% python3 -q
>>> import numpy as np
>>> np.set_printoptions(suppress=True, linewidth=200)
>>> data = np.loadtxt("layer9.csv", delimiter=",")
>>> data
array([[-0.1, -0.5, -0.8,  0.3, -0.2,  0.1,  0. ,  0.1,  0.3, -0.3,  1. ],
       [-0.8, -0.2,  1.1, -2.1,  0.9, -0.8,  1.2,  1.8, -1.1,  1.1, -1.2],
       [ 0. ,  0. ,  1. , -0.1,  0.3, -0.2,  0. ,  0.5,  0. , -0.1, -0.5],
       [ 0. ,  0.3, -0.8,  1. , -0.8,  0.1, -0.6, -0.6,  0.6, -0.1,  0.3],
       [-1.8,  0.5,  1.5, -3.5,  1.7, -1.6,  1.2,  3.7, -2.3,  1.3, -1.3],
       [ 0.6,  0.3, -0.7,  1.2, -1.1,  0.1, -0.8, -1.7,  0.4, -0.1,  0.6],
       [-0.2,  0.6, -0.3,  0. ,  0.3, -0.3,  0. ,  0.2,  0.4,  0. ,  0. ],
       [-0.9,  0. ,  0.4, -0.3,  0.1, -0.2, -0.1,  0.3,  0.5,  0. , -0.2],
       [ 0.1,  0.5, -0.3,  1. , -0.2,  1. , -0.5, -0.5,  0.9, -0.3,  0.3],
       [ 1.5,  0.7, -0.5,  1.9, -0.9,  1.7, -1.1, -2.8,  1.3, -1.1,  1. ]])
>>> f = np.array([0, -1, 5])
>>> np.round(np.correlate(data[2], data[0], "full"), 1) + 0
array([ 0. ,  0. ,  1. , -0.4,  0.6, -0.2,  0.1,  0.6, -0.4,  0.4, -1.3, -0.2, -0.5, -0.1,  0.2, -0.4, -0.2, -0.1,  0.4,  0.3,  0. ])
>>> np.polyval(f, data[2])
array([5. , 5. , 4. , 5.1, 4.7, 5.2, 5. , 4.5, 5. , 5.1, 5.5])
>>> M2 = data / np.linalg.norm(data, axis=1, keepdims=True)
>>> gram = M2 @ M2.T
>>> gram.round(1) + 0
array([[ 1. , -0.5, -0.7,  0.5, -0.5,  0.4,  0. , -0.2,  0.4,  0.3],
       [-0.5,  1. ,  0.6, -0.9,  1. , -0.9,  0. ,  0.4, -0.9, -0.9],
       [-0.7,  0.6,  1. , -0.7,  0.6, -0.6,  0. ,  0.5, -0.4, -0.5],
       [ 0.5, -0.9, -0.7,  1. , -0.8,  0.9,  0.2, -0.3,  0.8,  0.8],
       [-0.5,  1. ,  0.6, -0.8,  1. , -0.9,  0.2,  0.5, -0.8, -0.9],
       [ 0.4, -0.9, -0.6,  0.9, -0.9,  1. , -0.1, -0.5,  0.7,  0.9],
       [ 0. ,  0. ,  0. ,  0.2,  0.2, -0.1,  1. ,  0.4,  0.1, -0.1],
       [-0.2,  0.4,  0.5, -0.3,  0.5, -0.5,  0.4,  1. , -0.2, -0.5],
       [ 0.4, -0.9, -0.4,  0.8, -0.8,  0.7,  0.1, -0.2,  1. ,  0.9],
       [ 0.3, -0.9, -0.5,  0.8, -0.9,  0.9, -0.1, -0.5,  0.9,  1. ]])
>>> np.round(np.degrees(np.arccos(np.clip(gram[6, 8], -1, 1))), 1)
np.float64(81.5)
>>> (gram - 2 * np.eye(10)).round(6).argmax(axis=1)
array([3, 4, 1, 5, 1, 3, 7, 2, 9, 5])
